% python3 -q
>>> import numpy as np
>>> import numpy.linalg as la
>>> np.set_printoptions(precision=3, suppress=True, linewidth=140)
>>> def rd(a):
...     return np.round(a, 3) + 0
... 
>>> J = np.load("sample1.npy")
>>> J
array([[-0.003,  0.   , -0.013, -1.066, -1.459,  1.471, -0.02 ,  0.01 , -0.008,  0.037],
       [-0.001, -0.019,  0.191, -1.093, -1.349, -6.049, -0.03 , -0.005, -0.068,  0.221],
       [-0.004, -0.028, -0.065,  1.31 ,  1.783, -2.847,  0.02 , -0.012,  0.044, -0.109],
       [ 0.003,  0.092,  0.87 ,  0.22 , -0.466,  2.146, -0.02 ,  0.009, -0.01 , -0.055],
       [-0.004,  0.081,  0.518,  1.272,  1.548, -0.335,  0.003,  0.009,  0.106,  0.237],
       [ 0.013,  0.042,  0.454, -0.827, -0.019,  0.197,  0.012, -0.001,  0.03 ,  0.066],
       [ 0.005,  0.085,  0.234,  0.039,  0.092,  1.903, -0.033,  0.   , -0.073, -0.114],
       [ 0.01 ,  0.116, -0.111, -0.563,  2.426,  0.687, -0.015, -0.001,  0.001, -0.157],
       [ 0.004, -0.086,  0.431, -1.169,  0.323,  4.269,  0.004,  0.001,  0.012,  0.018],
       [ 0.01 ,  0.172,  0.184, -0.145,  0.652,  1.224,  0.018, -0.012, -0.087, -0.026],
       [ 0.   , -0.218,  0.065, -0.44 , -0.794, -1.233,  0.012,  0.004,  0.01 , -0.162],
       [ 0.003, -0.004, -0.261,  0.411, -2.101,  1.738,  0.013, -0.013, -0.03 , -0.146],
       [-0.006, -0.052,  0.065,  0.139,  2.448,  7.494,  0.026,  0.007,  0.007,  0.01 ],
       [ 0.001, -0.092,  0.463, -1.307,  1.027, -8.73 ,  0.012,  0.003,  0.092, -0.326],
       [-0.005,  0.053,  0.023,  0.298, -1.115, -3.659,  0.031,  0.006,  0.027, -0.235],
       [ 0.016,  0.126,  0.097, -0.569, -0.655,  2.573,  0.009,  0.005, -0.017, -0.116],
       [-0.008, -0.218, -0.109,  0.218,  1.058, -1.703, -0.013, -0.003,  0.015, -0.233]])
>>> x0 = np.array([5, 4, 5, 2, 1, 5, 2, 5, 5, 2])
>>> h = np.maximum(J @ x0, 0)
>>> np.flatnonzero(h > 1e-9)
array([ 0,  3,  4,  5,  6,  7,  8,  9, 11, 12, 15])
>>> rd(J.T @ h)
array([  0.259,   2.266,  32.376, -21.094,  99.994, 503.042,   0.704,   0.425,  -0.707,  -2.55 ])
